>>> import numpy as np
>>> import numpy.linalg as la
>>> np.set_printoptions(precision=3, suppress=True, linewidth=160, sign=" ")
>>> feats = np.load("a.npy")
>>> feats
array([[ 0,  0,  1,  0],
       [ 0,  0,  1,  1],
       [ 1,  1,  0,  0],
       [ 0,  1,  0,  0]])
>>> ev, V = la.eig(feats)
>>> np.round(feats @ V[:, 0] - ev[0] * V[:, 0], 3) + 0
array([ 0.,  0.,  0.,  0.])
>>> np.sort(la.eigvals(feats @ feats))
array([ 0.382,  0.382,  2.618,  2.618])
>>> np.sort(la.eigvals(la.inv(feats)))
array([-1.618, -0.618,  0.618,  1.618])
>>> np.round(np.prod(ev), 3)
np.float64(1.0)
>>> ev, V = la.eigh(feats)
>>> x0 = np.array([1, 3, 3, 0])
>>> (np.sign(V[:, -1].round(6)) == np.sign(V[0, -1].round(6))).astype(int)
array([ 1,  1,  1,  1])
>>> np.round(V * np.maximum(ev, 0) @ V.T, 3) + 0
array([[ 0.447,  0.224,  0.5  ,  0.   ],
       [ 0.224,  0.671,  0.5  ,  0.5  ],
       [ 0.5  ,  0.5  ,  0.671,  0.224],
       [ 0.   ,  0.5  ,  0.224,  0.447]])
>>> la.eigvalsh(feats[1:, 1:])
array([-1.414,  0.   ,  1.414])
>>> x0 @ feats @ x0
np.int64(24)
>>> round(x0 @ feats @ x0 / (x0 @ x0), 3), round(ev[0], 3), np.round(ev[-1], 3)
(np.float64(1.263), np.float64(-1.618), np.float64(1.618))
>>> proj = np.triu(np.array([[4, 3, 4, 0], [3, 2, 5, 0], [5, 1, 3, 0], [4, 2, 4, 5]]), 1) + np.eye(4)
>>> M2 = proj @ feats @ la.inv(proj)
>>> proj @ feats - feats @ proj
array([[ 4.,  4.,  3.,  3.],
       [ 5.,  5.,  0.,  0.],
       [ 0., -3., -9.,  0.],
       [ 0.,  0., -5.,  0.]])
>>> E = np.loadtxt("arr.csv", delimiter=",")
>>> print(E)
[[  3.   9.  -9.   0.]
 [ 12.   3. -12.   0.]
 [ 12.   9. -18.   0.]
 [ 13.  10. -21.   2.]]
>>> M2 = np.array([[0, -2, -2], [-1, -2, 0]])
>>> Z = np.kron(M2, E)
>>> Z
array([[  0.,   0.,  -0.,   0.,  -6., -18.,  18.,  -0.,  -6., -18.,  18.,  -0.],
       [  0.,   0.,  -0.,   0., -24.,  -6.,  24.,  -0., -24.,  -6.,  24.,  -0.],
       [  0.,   0.,  -0.,   0., -24., -18.,  36.,  -0., -24., -18.,  36.,  -0.],
       [  0.,   0.,  -0.,   0., -26., -20.,  42.,  -4., -26., -20.,  42.,  -4.],
       [ -3.,  -9.,   9.,  -0.,  -6., -18.,  18.,  -0.,   0.,   0.,  -0.,   0.],
       [-12.,  -3.,  12.,  -0., -24.,  -6.,  24.,  -0.,   0.,   0.,  -0.,   0.],
       [-12.,  -9.,  18.,  -0., -24., -18.,  36.,  -0.,   0.,   0.,  -0.,   0.],
       [-13., -10.,  21.,  -2., -26., -20.,  42.,  -4.,   0.,   0.,  -0.,   0.]])
>>> Z.shape
(8, 12)
>>> round(la.norm(Z, 2), 3), round(float(la.norm(M2, 2) * la.norm(E, 2)), 3)
(np.float64(134.308), 134.308)
>>> J = np.load("run4.npy")
>>> J
array([[ 8.308,  5.957, -0.968,  3.775,  3.1  ,  2.665],
       [ 0.778,  1.703, -0.273,  0.105, -0.846,  0.285],
       [ 1.964,  3.166,  1.995,  0.719, -0.323,  0.41 ],
       [ 3.838,  4.155,  3.458,  0.786, -0.413, -0.018],
       [ 3.529,  2.334,  6.306,  1.987, -0.138,  0.36 ],
       [ 2.912,  1.642,  3.872,  1.105,  0.465, -0.298],
       [ 3.044, -0.077,  4.715,  2.629,  2.052,  0.172],
       [ 2.939,  6.005, -1.42 , -0.136, -2.244,  0.426],
       [ 4.413, -2.227,  5.602,  3.821,  4.032,  0.327],
       [ 1.018,  1.887, -0.693,  0.139, -0.87 ,  0.574],
       [ 4.6  ,  3.075,  3.926,  2.561,  1.33 ,  0.79 ],
       [ 4.061, -3.605,  7.455,  4.201,  4.228,  1.252],
       [ 7.071,  2.663,  6.724,  4.106,  3.319,  0.583],
       [ 4.674, -0.876,  2.916,  3.694,  5.305,  1.28 ],
       [ 3.545,  3.382, -0.294,  1.172,  0.535,  0.916],
       [ 3.736, -2.884,  5.115,  3.365,  4.754,  0.59 ]])
>>> Z = J[[3, 13]].astype(float)
>>> for _ in range(5):
...     lab = la.norm(J[:, None] - Z, axis=-1).argmin(axis=1)
...     Z = np.array([J[lab == j].mean(axis=0) for j in range(2)])
... 
>>> lab
array([ 0,  0,  0,  0,  0,  0,  1,  0,  1,  0,  0,  1,  1,  1,  0,  1])
>>> print(Z[1] - Z[0])
[ 1.157 -4.498  3.83   2.415  3.889  0.09 ]
>>> np.bincount(lab)
array([ 10,   6])
>>> print(np.abs(Z[1] - Z[0]).argmax())
1
>>> Z = 20 * np.array([[-0.6, -1.1, 0.9, 0.6, 0.5, -1.0, -0.6],
...     [0.2, 0.9, -0.4, -1.0, 0.1, -0.5, -0.8],
...     [1.1, 0.1, 1.1, -0.4, 0.6, 0.4, -0.6]])
>>> rng = np.random.default_rng(693329)
>>> lab = rng.integers(0, 3, 30)
>>> m1 = Z[lab] + rng.normal(size=(30, 7))
>>> print(m1)
[[ 21.537   1.776  22.703  -8.23   13.308   9.007 -11.816]
 [  3.784  21.088  -8.47  -19.039   1.621 -10.35  -17.373]
 [  2.606  17.869  -7.19  -20.312   1.151  -8.721 -14.68 ]
 [  4.701  18.019  -6.812 -18.12    1.873  -9.729 -16.403]
 [ 22.875   0.287  23.069  -9.13   13.107   9.21  -10.99 ]
 [ 23.37    2.13   22.01   -8.401  10.998   8.064 -12.386]
 [-10.995 -23.351  17.658  11.167   9.928 -19.645 -12.201]
 [  5.021  17.962  -7.317 -19.239   1.746  -7.949 -13.619]
 [-12.732 -21.169  19.074  12.966  10.494 -20.531 -12.277]
 [-14.119 -19.736  17.98   13.186  10.53  -20.207 -12.057]
 [-11.664 -21.659  16.156  12.498   8.175 -21.693 -11.018]
 [  4.121  18.659  -8.553 -18.176   3.165 -10.851 -13.777]
 [ 21.176   1.722  22.394  -7.722  11.893  10.795 -11.731]
 [ 22.577   2.107  20.848  -7.087  12.174   9.384 -11.334]
 [-12.446 -20.618  18.501  11.486   9.648 -21.085 -11.198]
 [  5.096  17.57   -7.364 -19.485   2.666  -8.605 -13.191]
 [-12.757 -19.057  17.994  11.915  11.5   -19.608 -14.539]
 [-13.49  -22.011  17.111  11.336  10.213 -17.677 -14.33 ]
 [  3.839  19.806  -8.138 -19.027   2.475 -10.825 -15.542]
 [ 20.608   1.704  20.269  -8.773  11.988   8.096 -12.819]
 [  4.764  17.438  -8.17  -20.243   0.7   -11.294 -15.537]
 [ 22.178   2.305  22.616  -8.921  13.715   7.31  -11.02 ]
 [  3.879  17.882  -8.482 -20.654   3.388 -10.003 -17.744]
 [  2.99   16.568  -9.134 -19.485   3.095  -7.627 -16.718]
 [  3.034  18.551  -7.777 -19.672   0.722  -8.476 -15.371]
 [-10.017 -22.1    17.238  11.535   8.051 -19.045 -11.649]
 [ -9.869 -21.339  18.211  11.605  10.63  -19.783 -10.777]
 [  4.203  17.308  -7.437 -19.76    2.514 -10.422 -15.133]
 [ 22.064   2.282  21.611  -8.395  11.998   8.487 -12.362]
 [ 20.36    0.894  22.362  -7.787  12.416   8.542 -11.178]]
>>> cen = m1 - m1.mean(axis=0)
>>> Uu, s, Vh = la.svd(cen, full_matrices=False)
>>> np.searchsorted(np.cumsum(s ** 2) / (s ** 2).sum(), 0.9) + 1
np.int64(2)
>>> print(Vh[0] * np.sign(Vh[0, np.abs(Vh[0]).argmax()]))
[ 0.312  0.65  -0.385 -0.521 -0.115  0.214 -0.048]
>>> np.abs(Vh[0]).argmax()
np.int64(1)
>>> (np.sign(Uu[:, 0]) == np.sign(Uu[0, 0])).astype(int)
array([ 1,  1,  1,  1,  1,  1,  0,  1,  0,  0,  0,  1,  1,  1,  0,  1,  0,  0,  1,  1,  1,  1,  1,  1,  1,  0,  0,  1,  1,  1])
>>> x0 = np.array([0, -3, 1, 0, 1, -1])
>>> y = J @ x0
>>> np.round(la.lstsq(J, y)[0], 3) + 0
array([ 0., -3.,  1.,  0.,  1., -1.])
>>> np.round(la.pinv(J) @ J, 3) + 0
array([[ 1.,  0.,  0.,  0.,  0.,  0.],
       [ 0.,  1.,  0.,  0.,  0.,  0.],
       [ 0.,  0.,  1.,  0.,  0.,  0.],
       [ 0.,  0.,  0.,  1.,  0.,  0.],
       [ 0.,  0.,  0.,  0.,  1.,  0.],
       [ 0.,  0.,  0.,  0.,  0.,  1.]])
>>> np.round(la.solve(J.T @ J, J.T @ y), 3) + 0
array([ 0., -3.,  1.,  0.,  1., -1.])
>>> y = y + 0.05 * rng.normal(size=16)
>>> y
array([-18.37 ,  -6.416,  -8.301,  -9.462,  -1.297,  -0.288,   6.765, -22.103,  16.004,  -7.819,  -4.819,  21.29 ,   1.513,   9.493, -10.763,  17.993])
>>> coef, *_ = la.lstsq(J, y)
>>> [round(float(la.norm(la.solve(J.T @ J + lam * np.eye(6), J.T @ y))), 2) for lam in (0, 1, 10, 100)]
[3.5, 3.3, 3.1, 2.24]
>>> print(round(la.norm(y - J @ coef), 3))
0.171
>>> M2 = m1 / la.norm(m1, axis=1, keepdims=True)
>>> G = M2 @ M2.T
>>> np.round(np.degrees(np.arccos(np.clip(G[2, 11], -1, 1))), 3)
np.float64(7.538)
>>> (G - 2 * np.eye(30)).round(6).argmax(axis=1)
array([ 29,  18,  24,   1,  29,  28,  25,  15,  14,   8,  14,  18,   0,  28,   8,   7,   9,  16,  11,  28,  27,   0,  27,  22,   2,   6,   6,  20,   5,   0])
>>> la.norm(M2, axis=1)
array([ 1.,  1.,  1.,  1.,  1.,  1.,  1.,  1.,  1.,  1.,  1.,  1.,  1.,  1.,  1.,  1.,  1.,  1.,  1.,  1.,  1.,  1.,  1.,  1.,  1.,  1.,  1.,  1.,  1.,  1.])
>>> cen = m1 - m1.mean(axis=0)
>>> V = la.svd(cen)[2][:3]
>>> M2 = cen - cen @ V.T @ V
>>> (cen @ V.T).std(axis=0)
array([ 25.048,  17.948,   1.358])
>>> la.norm(M2, axis=1).round(6).argmax()
np.int64(23)
